% python3 -q
>>> import numpy as np
>>> from numpy import linalg as LA
>>> np.set_printoptions(precision=2, suppress=True, linewidth=140, sign=" ")
>>> rd = lambda a: np.round(a, 2) + 0
>>> arr = np.loadtxt("x.csv", delimiter=",")
>>> print(arr)
[[-1. -2.  0.  5.  6.]
 [ 2. -3.  3. -3.  0.]
 [ 0.  0.  0.  0.  0.]
 [-2. -3. -2.  1. -2.]
 [ 0. -2.  2.  4.  2.]
 [ 0.  0.  0.  0.  0.]
 [ 0.  0.  0.  0.  0.]
 [ 2. -3.  3. -3.  0.]
 [-1. -3.  3.  3.  3.]
 [-2. -3. -2.  1. -2.]
 [ 0.  0.  0.  0.  0.]
 [-3. -5. -2.  6.  4.]
 [ 1.  2. -4.  3.  2.]
 [ 2. -3.  3. -3.  0.]
 [ 1.  2. -4.  3.  2.]
 [ 0. -1. -1.  6.  5.]
 [ 0.  1. -3.  2.  3.]
 [ 0.  1. -3.  2.  3.]
 [-2. -2. -5.  3.  1.]
 [-1. -2. -3.  2. -3.]
 [ 0.  1. -3.  2.  3.]
 [-2. -2. -5.  3.  1.]
 [ 0.  0.  0.  0.  0.]
 [-1. -2. -3.  2. -3.]
 [ 0.  0.  0.  0.  0.]
 [-3. -6.  1.  4.  1.]
 [ 0.  0.  0.  0.  0.]
 [ 0.  0.  0.  0.  0.]
 [ 0.  0.  0.  0.  0.]
 [ 0.  0.  0.  0.  0.]
 [ 2. -3.  3. -3.  0.]
 [ 0.  0.  0.  0.  0.]
 [ 0. -5. -2.  0.  1.]
 [-1. -3.  3.  3.  3.]
 [ 1.  1. -1.  1. -1.]]
>>> W2 = arr[[0, 3]].astype(float)
>>> for _ in range(4):
...     lab = LA.norm(arr[:, None] - W2, axis=-1).argmin(axis=1)
...     W2 = np.array([arr[lab == j].mean(axis=0) for j in range(2)])
... 
>>> print(lab)
[ 0  1  1  1  0  1  1  1  0  1  1  0  0  1  0  0  0  0  0  1  0  0  1  1  1  0  1  1  1  1  1  1  1  0  1]
>>> print(rd(W2[1] - W2[0]))
[ 0.93  0.12  1.45 -3.74 -3.26]
>>> print(np.abs(W2[1] - W2[0]).argmax())
3
>>> print(np.bincount(lab))
[ 14  21]
>>> D = LA.norm(arr[:, None] - arr[None], axis=-1)
>>> print(D.mean(axis=1).argmax())
11
>>> proj = arr @ LA.solve(arr.T @ arr, arr.T)
>>> print(rd(np.diag(proj)))
[ 0.23  0.21  0.    0.14  0.28  0.    0.    0.21  0.17  0.14  0.    0.25  0.23  0.21  0.23  0.27  0.12  0.12  0.19  0.27  0.12  0.19  0.
  0.27  0.    0.27  0.    0.    0.    0.    0.21  0.    0.32  0.17  0.17]
>>> print(np.trace(proj))
5.0
>>> print(rd(LA.eigvalsh(proj)))
[ 0.  0.  0.  0.  0.  0.  0.  0.  0.  0.  0.  0.  0.  0.  0.  0.  0.  0.  0.  0.  0.  0.  0.  0.  0.  0.  0.  0.  0.  0.  1.  1.  1.  1.
  1.]
>>> print(np.allclose(proj @ proj, proj))
True
>>> Xc = arr - arr.mean(axis=0)
>>> Uu, sv, vt = LA.svd(Xc, full_matrices=False)
>>> print(np.searchsorted(np.cumsum(sv ** 2) / (sv ** 2).sum(), 0.9) + 1)
3
>>> print(np.abs(Uu[:, 0]).argmax())
7
>>> cov = np.cov(arr, rowvar=False)
>>> print(np.argwhere(np.triu(np.abs(np.corrcoef(arr.T)) > 0.8, 1)))
[]
>>> print(np.argsort(-arr.std(axis=0).round(6), kind="stable"))
[ 2  3  4  1  0]
>>> print(np.median(arr, axis=0))
[ 0. -1.  0.  1.  0.]
>>> print(rd(np.polyfit(arr[:, 1], arr[:, 2], 1)))
[-0.39 -1.13]
>>> data = np.load("m.npy")
>>> print(data)
[[  3.45 -15.43   4.04   6.94   0.23   1.78]
 [ 15.52   3.19  -4.64   2.79  10.54  -2.43]
 [ -2.49   2.39  -8.77   5.72  -1.23  12.18]]
>>> u, g = data[1], data[2]
>>> print(rd(u @ u))
397.36
>>> print(rd(u @ g))
-16.93
>>> pr = (u @ g) / (u @ u) * u
>>> print(rd(g - pr))
[-1.83  2.53 -8.97  5.84 -0.78 12.08]
>>> print(rd((g - pr) @ u))
0.0
>>> print(rd(LA.norm(u + g) ** 2 + LA.norm(u - g) ** 2))
1337.53
>>> print(LA.matrix_rank(np.outer(u, g)))
1
>>> rng = np.random.default_rng(5132)
>>> mat = np.eye(5, dtype=int)[rng.permutation(5)]
>>> print(mat)
[[ 1  0  0  0  0]
 [ 0  1  0  0  0]
 [ 0  0  1  0  0]
 [ 0  0  0  0  1]
 [ 0  0  0  1  0]]
>>> # symmetric, so the eigenvalues are real
>>> Uu, sv, vt = LA.svd(mat, full_matrices=False)
>>> print(Uu.shape, sv.shape, vt.shape)
(5, 5) (5,) (5, 5)
>>> print(vt @ vt.T)
[[ 1.  0.  0.  0.  0.]
 [ 0.  1.  0.  0.  0.]
 [ 0.  0.  1.  0.  0.]
 [ 0.  0.  0.  1.  0.]
 [ 0.  0.  0.  0.  1.]]
>>> print(np.allclose(Uu * sv @ vt, mat))
True
>>> print(sv)
[ 1.  1.  1.  1.  1.]
>>> print(rd(np.sqrt((sv ** 2).sum())), rd(LA.norm(mat)))
2.24 2.24
>>> print(np.cumsum(sv ** 2) / np.sum(sv ** 2))
[ 0.2  0.4  0.6  0.8  1. ]
>>> print(sv / sv[0])
[ 1.  1.  1.  1.  1.]
>>> print((sv > 1e-8).sum())
5
>>> print(Uu.T @ Uu)
[[ 1.  0.  0.  0.  0.]
 [ 0.  1.  0.  0.  0.]
 [ 0.  0.  1.  0.  0.]
 [ 0.  0.  0.  1.  0.]
 [ 0.  0.  0.  0.  1.]]
>>> B = mat + rng.integers(-2, 3, (5, 1)) @ rng.integers(-2, 3, (1, 5))
>>> print(B)
[[-1  4 -2 -4 -4]
 [ 2 -3  2  4  4]
 [ 0  0  1  0  0]
 [-1  2 -1 -2 -1]
 [ 1 -2  1  3  2]]
>>> print(B - mat)
[[-2  4 -2 -4 -4]
 [ 2 -4  2  4  4]
 [ 0  0  0  0  0]
 [-1  2 -1 -2 -2]
 [ 1 -2  1  2  2]]
>>> print(LA.matrix_rank(B - mat, tol=1e-8))
1
>>> print(rd(LA.svd(B - mat, compute_uv=False)))
[ 11.83   0.     0.     0.     0.  ]
>>> K = np.array([[3, 2, 2], [-2, -1, 0], [1, 2, 1]])
>>> K[:, 1] = 5 * K[:, 2]
>>> print(K)
[[ 3 10  2]
 [-2  0  0]
 [ 1  5  1]]
>>> def softmax(z):
...     e = np.exp(z - z.max(axis=-1, keepdims=True))
...     return e / e.sum(axis=-1, keepdims=True)
... 
>>> print(rd(softmax(K[0])))
[ 0.  1.  0.]
>>> print(rd(softmax(K).sum(axis=1)))
[ 1.  1.  1.]
>>> S = K @ K.T / np.sqrt(3)
>>> print(rd(softmax(S)))
[[ 1.    0.    0.  ]
 [ 0.    0.97  0.03]
 [ 1.    0.    0.  ]]
>>> E = np.loadtxt("data.csv", delimiter=",")
>>> print(E)
[[-1.24  1.32 -0.45 -2.77 -0.62  2.05]
 [ 0.48  2.07 -3.01  0.07  0.95  0.62]
 [ 0.74 -2.03  2.44  1.82  0.27 -1.95]
 [ 0.8  -0.08 -0.19  1.68  0.77 -1.09]
 [ 0.39 -0.36 -0.48  0.68  0.26 -0.22]
 [-0.72 -0.21 -1.56 -1.2  -0.99  1.04]
 [ 0.39  0.14 -2.03  0.73  1.12  0.17]
 [-1.51  1.2  -2.58 -2.52 -1.07  2.35]
 [-0.47 -0.98 -0.84 -0.77 -0.46  0.77]
 [-0.79  1.66 -1.46 -1.75  0.47  1.91]
 [-0.4  -0.77  1.29 -0.5  -1.36 -0.23]
 [ 0.05  1.93 -0.85 -0.78  0.77  0.85]
 [ 0.96  1.13 -0.11  1.14  1.09 -0.91]
 [-0.87  0.88 -2.35 -2.24  0.81  2.66]
 [-1.18  1.6  -0.01 -1.7  -0.87  0.89]
 [-0.13  2.02 -1.27 -0.54  1.48  1.21]
 [-0.04 -2.96  4.29  0.9  -1.64 -1.99]
 [-0.6   0.57 -3.34 -1.7   0.56  2.5 ]
 [-1.05  1.49 -3.27 -1.8   0.13  2.17]
 [-0.21 -0.17 -0.83 -0.11  0.51  0.08]
 [ 0.23 -2.6   3.65  1.24 -1.37 -2.26]
 [-1.72 -0.88  1.13 -2.15 -1.61  1.11]
 [-0.01  0.87 -3.43 -0.21  1.45  1.27]
 [-0.69 -0.59 -0.8  -1.1  -0.95  0.96]
 [ 0.37  0.34  1.67  0.42 -0.81 -0.88]
 [ 0.92  0.28  3.31  0.81 -0.4  -1.46]
 [-0.32 -1.02  1.45 -0.25 -0.83 -0.45]
 [ 0.26  2.94 -3.84 -0.69  1.5   1.8 ]
 [ 0.28  0.99 -1.71  0.14  0.48  0.44]]
>>> vec = np.array([0, 0, 2, -2, 2, -2])
>>> print(rd(data @ vec))
[ -8.9   11.08 -55.8 ]
>>> print((data @ vec).argmax())
1
>>> print(rd(np.einsum("ij,j->i", data, vec)))
[ -8.9   11.08 -55.8 ]
>>> print(rd((data * vec).sum(axis=1)))
[ -8.9   11.08 -55.8 ]
>>> print(rd(data @ np.ones(6)))
[  1.01  24.97   7.8 ]
>>> print(np.sign((data @ vec).round(6)))
[-1.  1. -1.]
>>> B = np.c_[E[:, :4] @ np.array([[3, 2, 0, 1], [3, 2, 2, 2], [2, 0, 2, 3], [2, 3, 3, 1]]), np.array([4, 0, 2, 5, 4, 5, 3, 1, 0, 1, 0, 1, 3, 3, 5, 2, 5, 2, 2, 0, 5, 3, 0, 1, 2, 1, 0, 3, 3])]
>>> print(rd(B))
[[ -6.2   -8.15  -6.57  -2.72   4.  ]
 [  1.77   5.31  -1.67  -4.34   0.  ]
 [  4.65   2.88   6.28   5.82   2.  ]
 [  5.14   6.48   4.5    1.75   5.  ]
 [  0.49   2.1    0.36  -1.09   4.  ]
 [ -8.31  -5.46  -7.14  -7.02   5.  ]
 [ -1.01   3.25  -1.59  -4.69   3.  ]
 [-11.13  -8.18 -10.32  -9.37   1.  ]
 [ -7.57  -5.21  -5.95  -5.72   0.  ]
 [ -3.81  -3.51  -4.85  -3.6    1.  ]
 [ -1.93  -3.84  -0.46   1.43   0.  ]
 [  2.68   1.62  -0.18   0.58   1.  ]
 [  8.33   7.6    5.46   4.03   3.  ]
 [ -9.15  -6.7   -9.66  -8.4    3.  ]
 [ -2.16  -4.26  -1.92   0.29   5.  ]
 [  2.05   2.16  -0.12  -0.44   2.  ]
 [  1.38  -3.3    5.36   7.81   5.  ]
 [-10.17  -5.16 -10.64 -11.18   2.  ]
 [ -8.82  -4.52  -8.96  -9.68   2.  ]
 [ -3.02  -1.09  -2.33  -3.15   0.  ]
 [  2.67  -1.02   5.82   7.22   5.  ]
 [ -9.84 -11.65  -5.95  -2.24   3.  ]
 [ -4.7    1.09  -5.75  -8.77   0.  ]
 [ -7.64  -5.86  -6.08  -5.37   1.  ]
 [  6.31   2.68   5.28   6.48   2.  ]
 [ 11.84   4.83   9.61  12.22   1.  ]
 [ -1.62  -3.43   0.11   1.74   0.  ]
 [  0.54   4.33  -3.87  -6.07   3.  ]
 [  0.67   2.96  -1.02  -2.73   3.  ]]
>>> print(rd(LA.norm(LA.qr(E)[0].T @ B, axis=0) ** 2 / ((B ** 2).sum(axis=0) + 1e-12)))
[ 1.    1.    1.    1.    0.06]
>>> print(rd(LA.norm(B - E @ LA.lstsq(E, B)[0], axis=0)))
[  0.     0.     0.     0.    14.92]
>>> print(LA.matrix_rank(np.c_[E, B]))
7
>>> vec = np.array([1, 9, -7, 0, -6, -9])
>>> y = E @ vec
>>> print(rd(LA.solve(E.T @ E, E.T @ y)))
[ 1.  9. -7.  0. -6. -9.]
>>> y = y + 0.1 * rng.normal(size=29)
>>> print(rd(y))
[ -1.04  28.93 -18.64   6.7    0.88   4.91   7.68  12.65  -7.59   4.3   -6.22  11.1   13.48  -5.34  10.45   7.31 -29.19   2.03  14.92
   0.12 -20.05 -17.84  11.61  -3.27   4.58  -4.21 -10.64  28.35  14.39]
>>> c, *_ = LA.lstsq(E, y)
>>> print(c.round())
[ 1.  9. -7.  0. -6. -9.]
>>> print(rd(LA.norm(y - E @ c)))
0.39
>>> print(rd(c))
[ 0.9   9.04 -6.96  0.29 -6.09 -8.76]
>>> print([round(float(LA.norm(LA.solve(E.T @ E + lam * np.eye(6), E.T @ y))), 2) for lam in (0, 1, 10, 100)])
[15.65, 12.71, 6.97, 3.06]
>>> print(rd(E.T @ (y - E @ c)))
[ 0.  0.  0.  0.  0.  0.]
>>> u = np.array([-3, -6, 7, -5, 5, 9]) + 0.5
>>> W0 = np.eye(6) - 2 * np.outer(u, u) / (u @ u)
>>> print(rd(W0))
[[ 0.95 -0.12  0.16 -0.1   0.12  0.2 ]
 [-0.12  0.74  0.35 -0.21  0.26  0.45]
 [ 0.16  0.35  0.52  0.29 -0.35 -0.61]
 [-0.1  -0.21  0.29  0.83  0.21  0.37]
 [ 0.12  0.26 -0.35  0.21  0.74 -0.45]
 [ 0.2   0.45 -0.61  0.37 -0.45  0.23]]
>>> B = W0 / np.sqrt((W0 ** 2).mean(axis=1, keepdims=True))
>>> print(rd(W0 - W0.mean(axis=1, keepdims=True)))
[[ 0.74 -0.32 -0.04 -0.3  -0.08  0.  ]
 [-0.36  0.5   0.11 -0.46  0.01  0.2 ]
 [ 0.1   0.29  0.46  0.23 -0.41 -0.67]
 [-0.33 -0.44  0.06  0.6  -0.02  0.14]
 [ 0.03  0.17 -0.44  0.12  0.65 -0.54]
 [ 0.17  0.42 -0.64  0.34 -0.48  0.2 ]]
>>> print(rd(LA.norm(B, axis=1)))
[ 2.45  2.45  2.45  2.45  2.45  2.45]
>>> print(rd(LA.norm(W0, axis=0)))
[ 1.  1.  1.  1.  1.  1.]
>>> print(rd(LA.pinv(W0)))
[[ 0.95 -0.12  0.16 -0.1   0.12  0.2 ]
 [-0.12  0.74  0.35 -0.21  0.26  0.45]
 [ 0.16  0.35  0.52  0.29 -0.35 -0.61]
 [-0.1  -0.21  0.29  0.83  0.21  0.37]
 [ 0.12  0.26 -0.35  0.21  0.74 -0.45]
 [ 0.2   0.45 -0.61  0.37 -0.45  0.23]]
>>> print(rd(W0.T @ W0))
[[ 1.  0.  0.  0.  0.  0.]
 [ 0.  1.  0.  0.  0.  0.]
 [ 0.  0.  1.  0.  0.  0.]
 [ 0.  0.  0.  1.  0.  0.]
 [ 0.  0.  0.  0.  1.  0.]
 [ 0.  0.  0.  0.  0.  1.]]
>>> print(rd(W0[:, 2] @ W0[:, 0]))
0.0
>>> B = LA.inv(W0)
>>> print(rd(W0 @ B))
[[ 1.  0.  0.  0.  0.  0.]
 [ 0.  1.  0.  0.  0.  0.]
 [ 0.  0.  1.  0.  0.  0.]
 [ 0.  0.  0.  1.  0.  0.]
 [ 0.  0.  0.  0.  1.  0.]
 [ 0.  0.  0.  0.  0.  1.]]
>>> print(rd(B))
[[ 0.95 -0.12  0.16 -0.1   0.12  0.2 ]
 [-0.12  0.74  0.35 -0.21  0.26  0.45]
 [ 0.16  0.35  0.52  0.29 -0.35 -0.61]
 [-0.1  -0.21  0.29  0.83  0.21  0.37]
 [ 0.12  0.26 -0.35  0.21  0.74 -0.45]
 [ 0.2   0.45 -0.61  0.37 -0.45  0.23]]
>>> W2 = 5 * np.array([[1.6, 0.9, 0.5, 1.6], [-0.1, 0.4, 0.9, 0.1]])
>>> lab = rng.integers(0, 2, 19)
>>> A = W2[lab] + rng.normal(size=(19, 4))
>>> print(rd(A))
[[ 0.01  1.2   4.24  0.38]
 [ 6.36  4.28  3.33  6.48]
 [-0.15  2.81  4.27 -1.39]
 [ 6.89  2.87  2.21  7.33]
 [ 8.43  4.14  2.25  6.32]
 [ 8.28  5.43  1.11  9.56]
 [ 1.51  3.2   5.28  1.13]
 [-1.32  0.49  5.07 -0.06]
 [ 7.24  3.39  1.99  9.71]
 [ 9.34  5.24  1.13  8.51]
 [ 9.09  3.41  1.27  9.39]
 [-1.39  0.65  5.46  1.89]
 [-2.15  2.05  4.42  0.25]
 [ 6.97  4.42  1.43  8.37]
 [-0.41  2.99  5.98  0.29]
 [ 8.01  3.45  2.27  8.61]
 [ 8.35  2.89  3.05  7.29]
 [ 8.9   4.67  3.53  7.83]
 [ 0.11  2.58  5.78 -0.28]]
>>> u = np.array([1, 0, 3])
>>> print(rd(np.polyval(u, A[17])))
[ 82.16  24.84  15.48  64.32]
>>> print(rd(np.convolve(A[17], u)))
[  8.9    4.67  30.22  21.85  10.6   23.49]
>>> print(rd(np.cross(A[17, :3], A[13, :3])))
[-8.91 11.89  6.7 ]
